>>> import numpy as np
>>> from numpy import linalg as LA
>>> np.set_printoptions(suppress=True, linewidth=120)
>>> m1 = np.load("data.npy")
>>> m1
array([[ 11.52,  -7.98,  -8.69],
       [-15.47,   4.59, -15.58],
       [-17.67,   2.5 , -15.37],
       [ 13.08,  -9.26,  -8.7 ],
       [ -6.97,   1.97,  33.54],
       [ 11.21,  -9.27, -10.1 ],
       [ 12.06,  -9.14, -11.61],
       [ 12.19,  -8.57,  -9.6 ],
       [ 13.15, -11.07, -11.63],
       [ 12.96,  -8.86,  -8.89],
       [ 11.3 ,  -8.96, -10.41],
       [-16.45,   3.96, -17.57],
       [ -7.69,   3.1 ,  32.43]])
>>> other = np.c_[m1[:, :1] @ np.array([[1]]), np.array([-3, -1, -1, -2, 0, -1, 1, 0, 2, 2, 3, 1, 3])]
>>> other
array([[ 11.52,  -3.  ],
       [-15.47,  -1.  ],
       [-17.67,  -1.  ],
       [ 13.08,  -2.  ],
       [ -6.97,   0.  ],
       [ 11.21,  -1.  ],
       [ 12.06,   1.  ],
       [ 12.19,   0.  ],
       [ 13.15,   2.  ],
       [ 12.96,   2.  ],
       [ 11.3 ,   3.  ],
       [-16.45,   1.  ],
       [ -7.69,   3.  ]])
>>> np.round(LA.norm(other - m1 @ LA.lstsq(m1, other)[0], axis=0), 2) + 0
array([0.  , 6.25])
>>> LA.matrix_rank(np.c_[m1, other])
np.int64(4)
>>> np.round(LA.lstsq(m1, other[:, 0])[0], 2) + 0
array([1., 0., 0.])
>>> P = other @ LA.solve(other.T @ other, other.T)
>>> np.round(P @ other[:, 1], 2) + 0
array([-3., -1., -1., -2.,  0., -1.,  1.,  0.,  2.,  2.,  3.,  1.,  3.])
>>> np.round(LA.eigvalsh(P), 2) + 0
array([0., 0., 0., 0., 0., 0., 0., 0., 0., 0., 0., 1., 1.])
>>> round(np.trace(P), 2)
np.float64(2.0)
